$ python3 -q
>>> import numpy as np
>>> import numpy.linalg as la
>>> np.set_printoptions(precision=2, suppress=True, linewidth=200, floatmode="fixed")
>>> E = np.loadtxt("sample16.csv", delimiter=",")
>>> print(E)
[[-23.00  10.00 -10.00  10.00]
 [-13.00  -3.00  -3.00  13.00]
 [  8.00 -14.00   8.00   6.00]
 [-39.00  16.00 -16.00  20.00]]
>>> E.ravel(order="F")
array([-23.00, -13.00,   8.00, -39.00,  10.00,  -3.00, -14.00,  16.00, -10.00,  -3.00,   8.00, -16.00,  10.00,  13.00,   6.00,  20.00])
>>> E.reshape(-1, 2)
array([[-23.00,  10.00],
       [-10.00,  10.00],
       [-13.00,  -3.00],
       [ -3.00,  13.00],
       [  8.00, -14.00],
       [  8.00,   6.00],
       [-39.00,  16.00],
       [-16.00,  20.00]])
>>> E.reshape(2, -1)
array([[-23.00,  10.00, -10.00,  10.00, -13.00,  -3.00,  -3.00,  13.00],
       [  8.00, -14.00,   8.00,   6.00, -39.00,  16.00, -16.00,  20.00]])
>>> T = E.reshape(4, 2, -1)
>>> T.sum(axis=1)
array([[-33.00,  20.00],
       [-16.00,  10.00],
       [ 16.00,  -8.00],
       [-55.00,  36.00]])
>>> np.einsum("ihd,ihd->ih", T, T)
array([[ 629.00,  200.00],
       [ 178.00,  178.00],
       [ 260.00,  100.00],
       [1777.00,  656.00]])
>>> T[:, 0]
array([[-23.00,  10.00],
       [-13.00,  -3.00],
       [  8.00, -14.00],
       [-39.00,  16.00]])
>>> round(la.det(2 * E), 2), round(float(la.det(E)), 2)
(np.float64(8064.0), 504.0)
>>> round(la.det(E.T), 2)
np.float64(504.0)
>>> np.einsum("ij,ji->", E, E)
np.float64(110.0)
>>> la.eigvals(E)
array([-6.00, -3.00,  7.00,  4.00])
>>> la.cond(E) > 100
np.True_
>>> hat = np.triu(np.array([[-1, 1, -2, 2], [-2, 0, -2, 0], [-1, -1, -2, 0], [2, 2, 0, 2]]), 1) + np.eye(4)
>>> A2 = hat @ E @ la.inv(hat)
>>> np.poly(A2)
array([  1.00,  -2.00, -53.00,  54.00, 504.00])
>>> C2 = E.T @ E
>>> la.eigvalsh(C2)[::-1]
array([3623.17,  353.26,    1.43,    0.14])
>>> print(np.trace(C2), (E ** 2).sum())
3978.0 3978.0
>>> m1 = np.loadtxt("data.csv", delimiter=",")
>>> m1
array([[ 4.00, -3.00,  0.00,  2.00],
       [ 5.00,  1.00,  1.00, -3.00],
       [-4.00, -3.00, -3.00,  3.00],
       [ 0.00,  0.00,  0.00, -2.00]])
>>> print(np.einsum("ij,ji->", m1, m1))
-6.0
>>> np.kron(np.eye(2, dtype=int), m1)
array([[ 4.00, -3.00,  0.00,  2.00,  0.00, -0.00,  0.00,  0.00],
       [ 5.00,  1.00,  1.00, -3.00,  0.00,  0.00,  0.00, -0.00],
       [-4.00, -3.00, -3.00,  3.00, -0.00, -0.00, -0.00,  0.00],
       [ 0.00,  0.00,  0.00, -2.00,  0.00,  0.00,  0.00, -0.00],
       [ 0.00, -0.00,  0.00,  0.00,  4.00, -3.00,  0.00,  2.00],
       [ 0.00,  0.00,  0.00, -0.00,  5.00,  1.00,  1.00, -3.00],
       [-0.00, -0.00, -0.00,  0.00, -4.00, -3.00, -3.00,  3.00],
       [ 0.00,  0.00,  0.00, -0.00,  0.00,  0.00,  0.00, -2.00]])
>>> round(la.eigvals(m1).sum().real, 2)
np.float64(0.0)
>>> np.round(np.poly(m1), 2) + 0
array([ 1.00,  0.00,  3.00, 47.00, 66.00])
>>> round(la.det(m1[::-1]), 2)
np.float64(66.0)
>>> la.eigvals(m1)
array([ 2.05+3.38j,  2.05-3.38j, -2.11+0.00j, -2.00+0.00j])
>>> rng = np.random.default_rng(5449)
>>> lab = rng.permutation(4)
>>> print(lab)
[1 0 2 3]
>>> A2 = m1[lab][:, lab]
>>> print(round(float(la.det(A2)), 2), round(la.det(m1[lab]), 2))
66.0 -66.0
>>> print(np.sort(np.abs(la.eigvals(A2))))
[2.00 2.11 3.96 3.96]
>>> A2
array([[ 1.00,  5.00,  1.00, -3.00],
       [-3.00,  4.00,  0.00,  2.00],
       [-3.00, -4.00, -3.00,  3.00],
       [ 0.00,  0.00,  0.00, -2.00]])
>>> x = np.array([-2, 3, -2, -3])
>>> target = A2 @ x
>>> b, lr = np.zeros(4), 1 / la.norm(A2, 2) ** 2
>>> for i in range(40):
...     b -= lr * A2.T @ (A2 @ b - target)
...     if i % 10 == 0: print(i, round(la.norm(A2 @ b - target), 2))
... 
0 9.57
10 4.49
20 2.66
30 1.58
>>> round(float(la.cond(A2)), 2)
12.82
>>> print(b)
[-1.97  2.93 -1.47 -2.74]
>>> x = np.array([-2, 0, 2, -1])
>>> target = m1 @ x
>>> print(target)
[-10.00  -5.00  -1.00   2.00]
>>> print(la.solve(m1.T, m1[3]))
[ 0.00 -0.00 -0.00  1.00]
>>> A2 = np.array([[0, 3, 0], [2, 1, 0], [3, 0, 5], [4, 0, 3]])
>>> la.matrix_rank(m1 @ A2)
np.int64(3)
>>> la.matrix_rank(np.vstack([m1, A2.T]))
np.int64(4)
>>> np.einsum("ik,kj->ji", m1, A2)
array([[  2.00,  -7.00,  -3.00,  -8.00],
       [  9.00,  16.00, -15.00,   0.00],
       [  6.00,  -4.00,  -6.00,  -6.00]])
>>> np.einsum("ij,ij->i", m1, m1)
array([29.00, 36.00, 43.00,  4.00])
>>> np.vstack([m1, A2.T]).shape
(7, 4)
>>> A2.T @ m1.T
array([[  2.00,  -7.00,  -3.00,  -8.00],
       [  9.00,  16.00, -15.00,   0.00],
       [  6.00,  -4.00,  -6.00,  -6.00]])
>>> m1 @ A2
array([[  2.00,   9.00,   6.00],
       [ -7.00,  16.00,  -4.00],
       [ -3.00, -15.00,  -6.00],
       [ -8.00,   0.00,  -6.00]])
>>> K = np.array([[0, 17, 0],
...     [0, 0, 0],
...     [0, 0, 0],
...     [0, 0, 0],
...     [0, 5, 0],
...     [0, 9, 0],
...     [0, 19, 0],
...     [0, 0, 0],
...     [1, 3, 0],
...     [0, 0, 0],
...     [0, 0, 0],
...     [0, 8, 0],
...     [0, 0, 0],
...     [0, 0, 0],
...     [0, 3, 0]])
>>> print(K)
[[ 0 17  0]
 [ 0  0  0]
 [ 0  0  0]
 [ 0  0  0]
 [ 0  5  0]
 [ 0  9  0]
 [ 0 19  0]
 [ 0  0  0]
 [ 1  3  0]
 [ 0  0  0]
 [ 0  0  0]
 [ 0  8  0]
 [ 0  0  0]
 [ 0  0  0]
 [ 0  3  0]]
>>> np.argsort(-la.norm(K, axis=0).round(6), kind="stable")[:3]
array([1, 0, 2])
>>> [round(float(x), 2) for x in la.svd(K, compute_uv=False)[:3]]
[28.95, 0.99, 0.0]
>>> round(float(la.norm(K, 2) / la.norm(K)), 2)
1.0
